In [1]: import numpy as np

In [2]: from numpy import linalg as LA

In [3]: np.set_printoptions(precision=2, suppress=True, linewidth=160)

In [4]: F = np.load("out10.npy")

In [5]: print(F)
[[ 0.19  2.8   3.18]
 [ 0.22  2.51  2.95]
 [-0.54  2.23  2.65]
 [-0.34  2.46  3.3 ]
 [-0.36  2.55  3.33]
 [-0.21  2.77  3.41]
 [ 0.15  3.02  2.58]
 [-0.65  2.75  3.14]
 [ 0.01  3.3   3.19]
 [ 0.25  3.2   3.38]
 [ 0.3   3.17  2.65]
 [-0.65  3.27  2.87]
 [ 0.16  3.27  2.86]
 [-0.26  2.72  2.86]
 [ 1.89  1.22  1.41]
 [ 2.12  0.98  0.83]
 [ 2.02  0.84  0.56]
 [ 1.76  1.04  1.01]
 [ 2.12  0.57  1.09]
 [ 2.32  0.79  1.12]
 [ 1.64  1.25  1.28]]

In [6]: x = np.array([-2, -1, 2])

In [7]: rhs = F @ x

In [8]: print(np.round(LA.pinv(F) @ F, 2) + 0)
[[1. 0. 0.]
 [0. 1. 0.]
 [0. 0. 1.]]

In [9]: rng = np.random.default_rng(541)

In [10]: rhs = rhs + 0.02 * rng.normal(size=21)

In [11]: print(rhs)
[ 3.14  2.95  4.14  4.8   4.81  4.45  1.88  4.85  3.04  3.07  1.53  3.75  2.13  3.55 -2.19 -3.57 -3.72 -2.55 -2.66 -3.2  -2.02]

In [12]: c, *_ = LA.lstsq(F, rhs)

In [13]: print(c.round())
[-2. -1.  2.]

In [14]: dist = LA.norm(F[:, None] - F[None], axis=-1)

In [15]: print(np.flatnonzero(dist[17] < dist.mean() / 2))
[14 15 16 17 18 19 20]

In [16]: print(dist[:5, :5])
[[0.   0.37 1.07 0.64 0.62]
 [0.37 0.   0.86 0.66 0.69]
 [1.07 0.86 0.   0.72 0.77]
 [0.64 0.66 0.72 0.   0.1 ]
 [0.62 0.69 0.77 0.1  0.  ]]

In [17]: K = np.loadtxt("dump.csv", delimiter=",")

In [18]: print(K)
[[ 0.02 -0.87 -0.49  0.15  2.28 -3.76  2.15]
 [ 3.36  0.93 -0.33 -1.3  -0.07 -2.77 -1.83]
 [ 0.73 -3.22 -0.36  2.58  2.33  1.24  0.6 ]
 [ 0.62 -1.47  0.39 -0.42  1.76  4.36  0.21]
 [-1.15 -2.97  1.47 -2.52  2.34 -0.46 -0.81]
 [ 0.46  1.62  2.96  0.18 -2.78 -1.25  2.02]
 [ 3.09  0.38 -0.16 -1.59 -0.71 -1.96 -2.9 ]
 [-1.18  0.17 -1.52 -0.77  0.04  4.15 -1.85]
 [ 1.    2.08 -0.29 -1.87 -0.35 -2.12  3.38]
 [-0.62 -1.57 -0.39  2.77 -2.63 -2.21 -1.59]
 [ 1.18 -4.28  1.62 -1.05 -0.56  1.04 -0.43]
 [-0.59 -0.32  0.47  0.54  0.15 -0.22  4.89]
 [-1.12 -0.99 -1.76 -0.8   1.55  2.37 -3.32]
 [ 3.65  1.09  0.51  0.54 -1.06  2.21 -1.99]
 [ 0.54 -0.14  0.54  1.92  4.53 -0.4   0.12]
 [ 4.24 -1.11  0.24 -0.71  1.12  0.49  1.94]
 [ 0.71  1.08  2.63 -1.18  1.29 -2.82  2.32]
 [ 1.47  3.25  0.96 -0.29 -0.54  1.52 -2.94]
 [-0.78 -3.2   0.11 -1.32  1.53  2.85  1.39]
 [ 2.1   2.34  0.42  3.74  0.94 -0.09  0.31]
 [ 2.01 -1.12 -0.77 -0.85 -2.78 -2.71  1.82]
 [-0.35  2.46  0.14 -1.21 -0.42 -4.03  0.96]
 [ 2.    1.8  -1.54 -2.05  2.11 -2.4   0.99]
 [ 2.65  0.5  -0.91 -1.14 -0.36 -1.9   3.45]
 [-3.47 -1.05 -0.03  0.7   0.37 -3.32 -0.45]
 [ 1.45 -1.48  2.58 -0.25  2.9   1.21 -2.03]
 [-0.56 -1.41  1.5  -3.32  0.82 -2.94 -0.3 ]
 [ 1.16 -0.09 -4.02  0.74 -2.26  0.32  1.3 ]]

In [19]: cen = (K - K.mean(axis=0)) / K.std(axis=0)

In [20]: print(cen.std(axis=0))
[1. 1. 1. 1. 1. 1. 1.]

In [21]: print(np.argwhere(np.abs(cen) > 2))
[[ 3  5]
 [10  1]
 [11  6]
 [14  4]
 [15  0]
 [19  3]
 [24  0]
 [27  2]]

In [22]: c = LA.lstsq(np.delete(cen, 2, axis=1), cen[:, 2])[0]

In [23]: print(c)
[ 0.02 -0.04 -0.08  0.19 -0.1  -0.03]

In [24]: A = np.loadtxt("layer1.csv", delimiter=",")

In [25]: print(A)
[[ 1.    0.    0.    0.    0.    0.    0.    0.  ]
 [ 0.    1.    0.    0.    0.    0.    0.    0.  ]
 [ 0.    0.    1.    0.    0.    0.    0.    0.  ]
 [ 0.    0.    0.    0.5  -0.87  0.    0.    0.  ]
 [ 0.    0.    0.    0.87  0.5   0.    0.    0.  ]
 [ 0.    0.    0.    0.    0.    1.    0.    0.  ]
 [ 0.    0.    0.    0.    0.    0.    1.    0.  ]
 [ 0.    0.    0.    0.    0.    0.    0.    1.  ]]

In [26]: x = np.array([1, 0, 1, 1, 1, 2, 1, 2])

In [27]: print(np.round(LA.det(A), 2))
1.0

In [28]: print(np.abs(LA.eigvals(A)))
[1. 1. 1. 1. 1. 1. 1. 1.]

In [29]: print(8 - LA.matrix_rank(A - np.eye(8), tol=1e-8))
6

In [30]: print([p for p in range(1, 25) if np.allclose(LA.matrix_power(A, p), np.eye(8))])
[6, 12, 18, 24]

In [31]: print(np.round(np.abs(LA.eigvals(A)).max(), 2))
1.0

In [32]: print((A - A.T) / 2)
[[ 0.    0.    0.    0.    0.    0.    0.    0.  ]
 [ 0.    0.    0.    0.    0.    0.    0.    0.  ]
 [ 0.    0.    0.    0.    0.    0.    0.    0.  ]
 [ 0.    0.    0.    0.   -0.87  0.    0.    0.  ]
 [ 0.    0.    0.    0.87  0.    0.    0.    0.  ]
 [ 0.    0.    0.    0.    0.    0.    0.    0.  ]
 [ 0.    0.    0.    0.    0.    0.    0.    0.  ]
 [ 0.    0.    0.    0.    0.    0.    0.    0.  ]]

In [33]: print(np.allclose(A @ A.T, A.T @ A))
True

In [34]: print(np.sort(np.abs(LA.eigvals(A))))
[1. 1. 1. 1. 1. 1. 1. 1.]

In [35]: LA.determinant(A)
Traceback (most recent call last):
  Cell In[35], line 1
    LA.determinant(A)
AttributeError: module 'numpy.linalg' has no attribute 'determinant'


In [36]: print(A @ A)
[[ 1.    0.    0.    0.    0.    0.    0.    0.  ]
 [ 0.    1.    0.    0.    0.    0.    0.    0.  ]
 [ 0.    0.    1.    0.    0.    0.    0.    0.  ]
 [ 0.    0.    0.   -0.5  -0.87  0.    0.    0.  ]
 [ 0.    0.    0.    0.87 -0.5   0.    0.    0.  ]
 [ 0.    0.    0.    0.    0.    1.    0.    0.  ]
 [ 0.    0.    0.    0.    0.    0.    1.    0.  ]
 [ 0.    0.    0.    0.    0.    0.    0.    1.  ]]

In [37]: assert A == A.T
Traceback (most recent call last):
  Cell In[37], line 1
    assert A == A.T
ValueError: The truth value of an array with more than one element is ambiguous. Use a.any() or a.all()
